$ ipython --no-banner

In [1]: import numpy as np

In [2]: from numpy import linalg as LA

In [3]: np.set_printoptions(precision=2, suppress=True, linewidth=160)

In [4]: feats = np.load("dump.npy")

In [5]: feats
Out[5]: 
array([[ 0.11,  0.91,  2.89],
       [ 0.06,  0.94,  2.79],
       [ 0.04,  0.85,  2.94],
       [ 2.98,  0.04,  0.05],
       [ 2.91,  0.09, -0.03],
       [ 3.05,  0.12,  0.1 ],
       [ 3.03,  0.03,  1.87],
       [ 3.15, -0.14,  2.1 ],
       [ 2.82, -0.23,  1.99]])

In [6]: vec = np.array([-5, 0, 1])

In [7]: rhs = feats @ vec

In [8]: np.round(LA.lstsq(feats, rhs)[0], 2) + 0
Out[8]: array([-5.,  0.,  1.])

In [9]: np.round(LA.pinv(feats) @ feats, 2) + 0
Out[9]: 
array([[1., 0., 0.],
       [0., 1., 0.],
       [0., 0., 1.]])

In [10]: rng = np.random.default_rng(2168)

In [11]: rhs = rhs + 0.3 * rng.normal(size=9)

In [12]: rhs
Out[12]: array([  2.36,   2.59,   2.88, -15.1 , -14.72, -15.29, -12.94, -13.42, -11.92])

In [13]: b, *_ = LA.lstsq(feats, rhs)

In [14]: np.round(LA.norm(rhs - feats @ b), 2)
Out[14]: np.float64(0.26)

In [15]: [round(float(LA.norm(LA.solve(feats.T @ feats + lam * np.eye(3), feats.T @ rhs))), 2) for lam in (0, 1, 10, 100)]
Out[15]: [5.19, 4.97, 4.06, 1.61]

In [16]: z = rng.permutation(3)

In [17]: A2 = feats[:, z] * rng.choice([-1, 1], 3)

In [18]: A2
Out[18]: 
array([[-0.11,  0.91,  2.89],
       [-0.06,  0.94,  2.79],
       [-0.04,  0.85,  2.94],
       [-2.98,  0.04,  0.05],
       [-2.91,  0.09, -0.03],
       [-3.05,  0.12,  0.1 ],
       [-3.03,  0.03,  1.87],
       [-3.15, -0.14,  2.1 ],
       [-2.82, -0.23,  1.99]])

In [19]: Uu, _, vt = LA.svd(feats.T @ A2)

In [20]: z
Out[20]: array([0, 1, 2])

In [21]: np.round(LA.lstsq(feats, A2)[0], 2) + 0
Out[21]: 
array([[-1.,  0.,  0.],
       [ 0.,  1.,  0.],
       [ 0.,  0.,  1.]])

In [22]: basis = np.array([[-2.6, 0.8, 1.5, -0.1, -2.0, -1.0, 0.0, -0.8, -1.3, -0.6, -0.5, -0.4],
    ...:     [-0.3, 0.3, 0.6, -0.9, -1.8, 1.1, -0.6, 1.7, 2.6, -2.0, -1.4, -0.5]])

In [23]: J = np.array([[5, 1],
    ...:     [3, 4],
    ...:     [-1, -1],
    ...:     [-3, -4],
    ...:     [-3, -4],
    ...:     [2, -1],
    ...:     [3, -2],
    ...:     [-4, -2],
    ...:     [-5, -5],
    ...:     [3, -1],
    ...:     [3, -4],
    ...:     [-2, -3],
    ...:     [-2, -4],
    ...:     [4, -2],
    ...:     [-2, -3],
    ...:     [-3, 3],
    ...:     [-5, 4],
    ...:     [-3, 1],
    ...:     [-1, 3],
    ...:     [1, 4],
    ...:     [-4, 3],
    ...:     [-5, -3],
    ...:     [-2, 2],
    ...:     [-4, 0],
    ...:     [3, 1],
    ...:     [1, -2],
    ...:     [-2, 2]]) @ basis + 0.3 * rng.normal(size=(27, 12))

In [24]: J
Out[24]: 
array([[-13.55,   4.07,   8.55,  -1.79, -11.39,  -3.54,  -0.55,  -2.16,  -3.85,  -5.66,  -3.87,  -2.69],
       [ -9.53,   3.42,   7.23,  -3.7 , -12.72,   1.56,  -2.49,   4.41,   6.85,  -9.93,  -7.06,  -3.4 ],
       [  2.78,  -0.81,  -2.52,   0.75,   3.49,   0.02,   0.14,  -0.75,  -1.09,   3.1 ,   1.87,   0.94],
       [  8.7 ,  -3.2 ,  -6.72,   3.89,  13.55,  -1.53,   2.13,  -4.81,  -6.76,  10.14,   6.84,   3.68],
       [  9.42,  -3.52,  -6.43,   4.47,  13.3 ,  -0.91,   2.81,  -4.53,  -7.13,  10.04,   7.16,   3.7 ],
       [ -4.83,   0.75,   2.38,   1.15,  -2.24,  -3.28,   0.22,  -3.44,  -5.51,   0.59,   0.52,  -0.83],
       [ -7.22,   1.28,   2.88,   1.84,  -2.93,  -5.11,   1.01,  -5.88,  -8.77,   1.7 ,   1.19,  -0.47],
       [ 11.64,  -3.65,  -7.55,   2.1 ,  11.46,   1.65,   1.43,   0.17,  -0.02,   6.39,   4.41,   2.77],
       [ 14.6 ,  -5.29, -10.6 ,   4.77,  19.08,  -0.46,   2.4 ,  -4.86,  -6.94,  13.25,   9.33,   4.26],
       [ -7.68,   2.47,   3.67,   0.82,  -3.92,  -3.93,   0.34,  -4.2 ,  -6.88,   0.34,  -0.09,  -0.93],
       [ -6.94,   1.18,   2.35,   3.52,   0.88,  -7.24,   2.72,  -9.27, -14.84,   6.33,   4.12,   0.94],
       [  6.54,  -2.52,  -5.12,   3.16,   9.54,  -1.51,   1.99,  -3.91,  -5.06,   6.24,   5.56,   2.19],
       [  5.93,  -2.59,  -5.12,   4.05,  11.72,  -2.52,   2.3 ,  -5.3 ,  -7.56,   9.16,   6.68,   3.38],
       [ -9.97,   2.54,   4.82,   1.26,  -5.02,  -6.54,   1.36,  -6.45, -10.36,   1.51,   0.39,  -0.87],
       [  5.96,  -2.62,  -4.59,   2.7 ,   9.34,  -1.47,   2.2 ,  -3.33,  -5.37,   6.84,   4.78,   2.46],
       [  7.1 ,  -1.61,  -2.31,  -2.92,   0.6 ,   6.14,  -1.51,   7.17,  11.92,  -3.99,  -2.79,  -0.09],
       [ 11.42,  -2.65,  -4.94,  -2.98,   2.81,   9.5 ,  -2.3 ,  10.76,  16.96,  -5.32,  -2.82,   0.21],
       [  7.44,  -2.23,  -3.87,  -0.74,   4.37,   4.24,  -0.16,   4.59,   6.18,  -0.08,   0.11,   0.45],
       [  1.92,  -0.16,   0.32,  -2.76,  -3.27,   4.74,  -2.  ,   5.92,   9.52,  -5.25,  -3.85,  -1.05],
       [ -3.77,   1.96,   4.09,  -4.13,  -9.47,   3.03,  -2.03,   6.35,   9.03,  -8.43,  -5.66,  -1.99],
       [  9.62,  -1.48,  -4.38,  -2.19,   2.64,   7.22,  -1.44,   7.82,  12.8 ,  -3.16,  -1.87,   0.07],
       [ 13.99,  -4.81,  -9.03,   3.55,  15.68,   1.76,   1.76,  -1.26,  -1.37,   9.59,   6.66,   3.44],
       [  4.55,  -0.57,  -1.61,  -1.72,   0.28,   4.63,  -1.49,   5.23,   7.89,  -3.2 ,  -1.35,  -0.52],
       [ 10.44,  -3.  ,  -6.08,   0.1 ,   8.2 ,   3.75,  -0.09,   3.78,   5.33,   2.62,   1.36,   1.82],
       [ -7.84,   2.76,   5.72,  -1.45,  -7.84,  -2.15,  -0.72,  -0.96,  -1.47,  -3.44,  -2.57,  -1.52],
       [ -2.17,   0.26,  -0.15,   2.47,   1.86,  -3.49,   1.69,  -4.44,  -6.61,   3.06,   2.04,   0.31],
       [  3.9 ,  -0.39,  -1.73,  -1.65,   0.3 ,   4.41,  -1.43,   5.07,   7.69,  -2.43,  -1.94,  -0.26]])

In [25]: vec = np.array([1, -3, -3, 0, 1, 1, -1, 0, 2, 3, 0, -2])

In [26]: rhs = J @ vec

In [27]: np.round(LA.lstsq(J, rhs)[0], 2) + 0
Out[27]: array([ 1., -3., -3.,  0.,  1.,  1., -1.,  0.,  2.,  3.,  0., -2.])

In [28]: rhs = rhs + 0.1 * rng.normal(size=27)

In [29]: rhs
Out[29]: 
array([-84.93, -59.48,  21.32,  57.82,  57.39, -27.66, -40.18,  70.34,  95.88, -45.21, -39.06,  39.67,  41.63, -59.52,  38.26,  39.06,  66.33,  45.87,  10.34,
       -29.56,  54.42,  90.19,  24.71,  64.61, -52.74, -10.42,  25.15])

In [30]: b, *_ = LA.lstsq(J, rhs)

In [31]: np.round(J.T @ (rhs - J @ b), 2) + 0
Out[31]: array([0., 0., 0., 0., 0., 0., 0., 0., 0., 0., 0., 0.])
